$ ipython --no-banner

In [1]: import numpy as np

In [2]: import numpy.linalg as la

In [3]: np.set_printoptions(precision=2, suppress=True, linewidth=160, floatmode="fixed")

In [4]: data = np.load("sample12.npy")

In [5]: print(data)
[[-4 -3 -3]
 [-3 -2 -2]
 [-6 -5 -5]
 [-5 -4 -4]
 [-2 -1 -1]
 [-4 -3 -3]
 [-2 -1 -1]]

In [6]: print([round(float(x), 2) for x in la.svd(data, compute_uv=False)[:3]])
[15.47, 0.89, 0.0]

In [7]: print(la.cond(data) > 100)
True

In [8]: r = la.matrix_rank(data)

In [9]: print(r)
2

In [10]: null = la.svd(data)[2][r:].T

In [11]: print(null.shape)
(3, 1)

In [12]: print([int(la.matrix_rank(data[:, :j + 1])) for j in range(3)])
[1, 2, 2]

In [13]: print([int(la.matrix_rank(np.delete(data, i, axis=0))) for i in range(7)])
[2, 2, 2, 2, 2, 2, 2]

In [14]: print(np.round(data @ null, 2) + 0)
[[0.00]
 [0.00]
 [0.00]
 [0.00]
 [0.00]
 [0.00]
 [0.00]]

In [15]: print(la.matrix_rank(data.T @ data), la.matrix_rank(data @ data.T))
2 2

In [16]: W0 = np.load("dump.npy")

In [17]: print(W0)
[[0 0 0 0 1 0 1]
 [0 0 0 0 0 0 0]
 [0 0 0 1 0 0 0]
 [0 0 1 0 0 0 0]
 [1 0 0 0 0 1 1]
 [0 0 0 0 1 0 1]
 [1 0 0 0 1 1 0]]

In [18]: print(W0 @ W0)
[[2 0 0 0 1 2 1]
 [0 0 0 0 0 0 0]
 [0 0 1 0 0 0 0]
 [0 0 0 1 0 0 0]
 [1 0 0 0 3 1 2]
 [2 0 0 0 1 2 1]
 [1 0 0 0 2 1 3]]

In [19]: print(W0.sum(axis=0))
[2 0 1 1 3 2 3]

In [20]: L = np.diag(W0.sum(axis=1)) - W0

In [21]: print(L @ np.ones(7))
[0.00 0.00 0.00 0.00 0.00 0.00 0.00]

In [22]: print(round(la.det(L[1:, 1:])))
0

In [23]: print(np.round(la.eigvalsh(L), 2) + 0)
[0.00 0.00 0.00 2.00 2.00 4.00 4.00]

In [24]: print(la.cond(W0) > 100)
True

In [25]: print(la.matrix_rank(W0, rtol=0.1))
5

In [26]: print(round(float(la.norm(W0, 2) / la.norm(W0)), 2))
0.74

In [27]: print(np.argsort(-la.norm(W0, axis=0).round(6), kind="stable")[:3])
[4 6 0]

In [28]: print([round(float(x), 2) for x in la.svd(W0, compute_uv=False)[:3]])
[2.56, 1.56, 1.0]

In [29]: u = np.array([-6, -3, -8, 7, -9])

In [30]: v = np.array([1, 2, 2, 1, 2])

In [31]: J = u[:, None] + v[None, :]

In [32]: print(J)
[[-5 -4 -4 -5 -4]
 [-2 -1 -1 -2 -1]
 [-7 -6 -6 -7 -6]
 [ 8  9  9  8  9]
 [-8 -7 -7 -8 -7]]

In [33]: print(np.round(la.norm(J, 2) / la.norm(J), 2))
1.0

In [34]: print(la.cond(J) > 100)
True

In [35]: print(np.argsort(-la.norm(J, axis=0).round(6), kind="stable")[:3])
[0 3 1]

In [36]: print(la.matrix_rank(J, rtol=0.1))
1

In [37]: X = np.loadtxt("case18.csv", delimiter=",")

In [38]: print(X)
[[-2.07 -2.20  1.15 -0.83 -1.30  2.62  1.99]
 [-1.57 -2.11  0.74 -1.08 -0.89  3.16  1.80]
 [-2.32 -1.83  1.71 -1.11 -1.39  3.17  1.86]
 [-1.83 -1.95  1.22 -1.53 -1.49  2.94  1.46]
 [-1.63 -2.56  0.47 -0.90 -0.38  3.32  2.38]
 [-1.80 -1.65  1.03 -0.83 -1.36  2.88  2.44]
 [-0.86 -3.09 -2.88  3.05 -2.45 -1.05 -0.32]
 [-0.65 -2.75 -2.94  3.26 -2.46 -1.12  0.48]
 [-1.35 -3.08 -3.03  3.60 -1.03 -1.11 -0.15]
 [-0.88 -2.91 -2.72  3.24 -2.20 -0.90  0.01]
 [-1.33 -3.40 -3.71  2.98 -1.93 -0.69 -0.03]
 [-0.98 -2.78 -3.45  3.20 -1.69 -1.07 -0.12]
 [-3.08 -1.98 -2.28 -2.19 -0.37 -1.68  0.11]
 [-2.80 -1.96 -2.19 -1.16  0.08 -1.77 -0.16]
 [-3.07 -2.50 -2.15 -1.61  0.41 -1.88  0.01]
 [-2.77 -1.70 -2.19 -1.75 -0.30 -1.69  0.47]
 [-3.05 -2.33 -1.73 -1.96  0.54 -1.91 -0.19]
 [-3.10 -2.10 -1.82 -2.16  0.32 -2.72  0.24]]

In [39]: Xc = X - X.mean(axis=0)

In [40]: U, sv, Vt = la.svd(Xc, full_matrices=False)

In [41]: print(sv)
[13.26  9.88  1.98  1.42  1.26  0.82  0.79]

In [42]: print(np.round(Xc.mean(axis=0), 2) + 0)
[0.00 0.00 0.00 0.00 0.00 0.00 0.00]

In [43]: print(round((sv ** 2).sum() ** 2 / (sv ** 4).sum(), 2))
1.97

In [44]: print(np.abs(U[:, 0]).argmax())
2

In [45]: print(np.abs(Vt[-1]))
[0.88 0.15 0.12 0.18 0.25 0.07 0.29]

In [46]: print(Vt[0] * np.sign(Vt[0, np.abs(Vt[0]).argmax()]))
[-0.09  0.12  0.56 -0.51  0.08  0.57  0.28]
